% python3 -q
>>> import numpy as np
>>> import numpy.linalg as la
>>> np.set_printoptions(suppress=True, linewidth=140)
>>> rng = np.random.default_rng(271906)
>>> th = np.sort(rng.uniform(-2, 2, 11))
>>> F = np.c_[th, th ** 2, th ** 3] @ np.array([[3, 2, -1], [-5, 3, -1], [5, 4, 4]])
>>> F.round(2) + 0
array([[-30.88,  -9.08, -13.27],
       [-12.74,  -2.93,  -3.88],
       [ -6.54,  -1.36,  -1.26],
       [  0.  ,   0.  ,   0.  ],
       [  0.35,   0.37,  -0.16],
       [  0.58,   0.97,  -0.28],
       [  0.73,   1.58,  -0.3 ],
       [  2.41,   7.46,   1.33],
       [  6.83,  17.22,   6.22],
       [ 10.1 ,  23.2 ,   9.72],
       [ 20.61,  40.07,  20.58]])
>>> gram = np.cov(F, rowvar=False)
>>> round(float(np.corrcoef(F[:, 2], F[:, 1])[0, 1]), 2)
0.96
>>> np.argwhere(np.triu(np.abs(np.corrcoef(F.T)) > 0.8, 1))
array([[0, 1],
       [0, 2],
       [1, 2]])
>>> np.round(np.corrcoef(F.T), 2)
array([[1.  , 0.84, 0.94],
       [0.84, 1.  , 0.96],
       [0.94, 0.96, 1.  ]])
>>> np.round(np.polyfit(F[:, 2], F[:, 1], 1), 2)
array([1.62, 4.29])
>>> np.argsort(-F.std(axis=0).round(6), kind="stable")
array([1, 0, 2])
>>> gram.round(2)
array([[173.21, 158.44, 104.96],
       [158.44, 204.63, 116.82],
       [104.96, 116.82,  71.97]])
>>> m1 = np.load("w.npy")
>>> m1
array([[ 1.2 , -2.99, -9.3 ],
       [-1.2 , -3.03, -3.31],
       [ 1.  , -1.02, -4.56],
       [-0.2 ,  2.  ,  4.68],
       [-0.63,  3.02,  7.77],
       [-1.39,  1.99,  7.69],
       [ 0.59,  3.01,  4.8 ],
       [-0.8 ,  1.97,  6.19],
       [-0.39,  1.04,  3.09],
       [-2.18, -1.98,  1.28],
       [ 1.2 ,  2.98,  3.28],
       [ 1.42,  0.97, -1.41],
       [ 1.8 ,  0.03, -4.53],
       [-0.42,  1.02,  3.1 ],
       [-0.98, -1.99, -1.74],
       [-2.21, -2.01,  1.32],
       [-0.39,  0.99,  3.08],
       [ 0.99, -1.01, -4.58],
       [ 2.02,  1.01, -2.9 ],
       [-0.56, -2.98, -4.82],
       [ 2.2 ,  2.02, -1.33],
       [ 0.59, -0.02, -1.47],
       [ 1.21, -2.97, -9.29],
       [ 0.  ,  2.99,  6.27]])
>>> Xc = m1 - m1.mean(axis=0)
>>> V = la.svd(Xc)[2][:2]
>>> A2 = Xc - Xc @ V.T @ V
>>> np.round(np.cov(Xc @ V.T, rowvar=False), 2) + 0
array([[28.09,  0.  ],
       [ 0.  ,  2.93]])
>>> np.round((Xc @ V.T).std(axis=0), 2)
array([5.19, 1.68])
>>> np.round(A2.std(axis=0), 2) + 0
array([0.01, 0.01, 0.  ])
>>> x0 = np.array([3, 4, 6])
>>> target = F @ x0
>>> np.round(la.solve(F.T @ F, F.T @ target), 2)
array([3., 4., 6.])
>>> np.round(la.pinv(F) @ F, 2) + 0
array([[1., 0., 0.],
       [0., 1., 0.],
       [0., 0., 1.]])
>>> target.round(2)
array([-208.6 ,  -73.23,  -32.66,   -0.02,    1.61,    3.96,    6.71,   45.06,  126.68,  181.45,  345.55])
>>> target = target + 0.3 * rng.normal(size=11)
>>> target.round(2)
array([-208.52,  -73.65,  -32.75,   -0.32,    1.67,    3.58,    6.63,   44.77,  126.62,  181.29,  345.35])
>>> c, *_ = la.lstsq(F, target)
>>> c.round(2)
array([3.  , 3.99, 6.01])
>>> [round(float(la.norm(la.solve(F.T @ F + lam * np.eye(3), F.T @ target))), 2) for lam in (0, 1, 10, 100)]
[7.81, 7.68, 7.21, 6.86]
>>> np.round(F.T @ (target - F @ c), 2) + 0
array([0., 0., 0.])
>>> c.round()
array([3., 4., 6.])
